$ python -q
>>> import numpy as np
>>> from numpy import linalg as LA
>>> np.set_printoptions(precision=2, suppress=True, linewidth=200)
>>> other = np.array([[0, 2]])
>>> J = np.block([[np.zeros((1, 1)), other], [other.T, np.zeros((2, 2))]])
>>> J
array([[0., 0., 2.],
       [0., 0., 0.],
       [2., 0., 0.]])
>>> rank = LA.matrix_rank(J)
>>> rank
np.int64(2)
>>> ns = LA.svd(J)[2][rank:].T
>>> LA.matrix_rank(J.T @ J), LA.matrix_rank(J @ J.T)
(np.int64(2), np.int64(2))
>>> ns[:, 0] / ns[np.abs(ns[:, 0]).round(6).argmax(), 0]
array([0., 1., 0.])
>>> ns.shape
(3, 1)
>>> np.allclose(J @ ns, 0)
True
>>> ns @ ns.T
array([[0., 0., 0.],
       [0., 1., 0.],
       [0., 0., 0.]])
>>> [int(LA.matrix_rank(np.delete(J, i, axis=0))) for i in range(3)]
[1, 2, 1]
>>> other = np.array([[3, 3, 3], [2, 3, 3], [0, 1, 3]])
>>> other.T @ J.T
array([[0., 0., 6.],
       [2., 0., 6.],
       [6., 0., 6.]])
>>> LA.matrix_rank(np.vstack([J, other.T]))
np.int64(3)
>>> LA.matrix_rank(J @ other)
np.int64(2)
>>> np.einsum("ik,kj->ji", J, other)
array([[0., 0., 6.],
       [2., 0., 6.],
       [6., 0., 6.]])
>>> cov = J.T @ J
>>> LA.svd(J, compute_uv=False) ** 2
array([4., 4., 0.])
>>> np.trace(cov), (J ** 2).sum()
(np.float64(8.0), np.float64(8.0))
>>> def softmax(z):
...     e = np.exp(z - z.max(axis=-1, keepdims=True))
...     return e / e.sum(axis=-1, keepdims=True)
... 
>>> softmax(J[2] + -1)
array([0.79, 0.11, 0.11])
>>> softmax(J[2])
array([0.79, 0.11, 0.11])
>>> att = J @ J.T / np.sqrt(3)
>>> softmax(att)
array([[0.83, 0.08, 0.08],
       [0.33, 0.33, 0.33],
       [0.08, 0.08, 0.83]])
